$ python3 -q
>>> import numpy as np
>>> from numpy import linalg as LA
>>> np.set_printoptions(suppress=True, linewidth=120)
>>> rnd = lambda a: np.round(a, 2) + 0
>>> J = np.load("w.npy")
>>> J
array([[ 1,  0,  0,  0,  0],
       [ 5,  1,  0,  0,  0],
       [-1,  0,  1,  0,  0],
       [ 0, -2, -3,  1,  0],
       [ 0, -5,  0,  4,  1]])
>>> # triangular: eigenvalues sit on the diagonal
>>> vals, evecs = LA.eig(J)
>>> rnd(np.sort(LA.eigvals(LA.inv(J))))
array([1., 1., 1., 1., 1.])
>>> rnd(np.sort(LA.eigvals(J @ J)))
array([1., 1., 1., 1., 1.])
>>> feats = np.load("x.npy")
>>> feats
array([[ 0,  1],
       [-1,  0]])
>>> theta = np.radians(45)
>>> Rm = np.eye(2)
>>> Rm[0, 0] = Rm[1, 1] = np.cos(theta)
>>> Rm[0, 1], Rm[1, 0] = -np.sin(theta), np.sin(theta)
>>> rnd(Rm)
array([[ 0.71, -0.71],
       [ 0.71,  0.71]])
>>> A2 = feats @ Rm.T
>>> np.allclose(LA.norm(feats, axis=1), LA.norm(A2, axis=1))
True
>>> rnd(LA.det(Rm)), rnd(np.trace(Rm))
(np.float64(1.0), np.float64(1.41))
>>> rnd(LA.svd(feats, compute_uv=False))
array([1., 1.])
>>> feats @ feats.T
array([[1, 0],
       [0, 1]])
>>> rnd(LA.pinv(feats))
array([[ 0., -1.],
       [ 1.,  0.]])
>>> rng = np.random.default_rng(972085)
>>> labels = rng.permutation(2)
>>> labels
array([0, 1])
>>> A2 = feats[labels][:, labels]
>>> np.allclose(A2, feats)
True
>>> rnd(LA.det(A2)), rnd(LA.det(feats[labels]))
(np.float64(1.0), np.float64(1.0))
>>> rnd(np.sort(np.abs(LA.eigvals(A2))))
array([1., 1.])
>>> np.diag(A2)
array([0, 0])
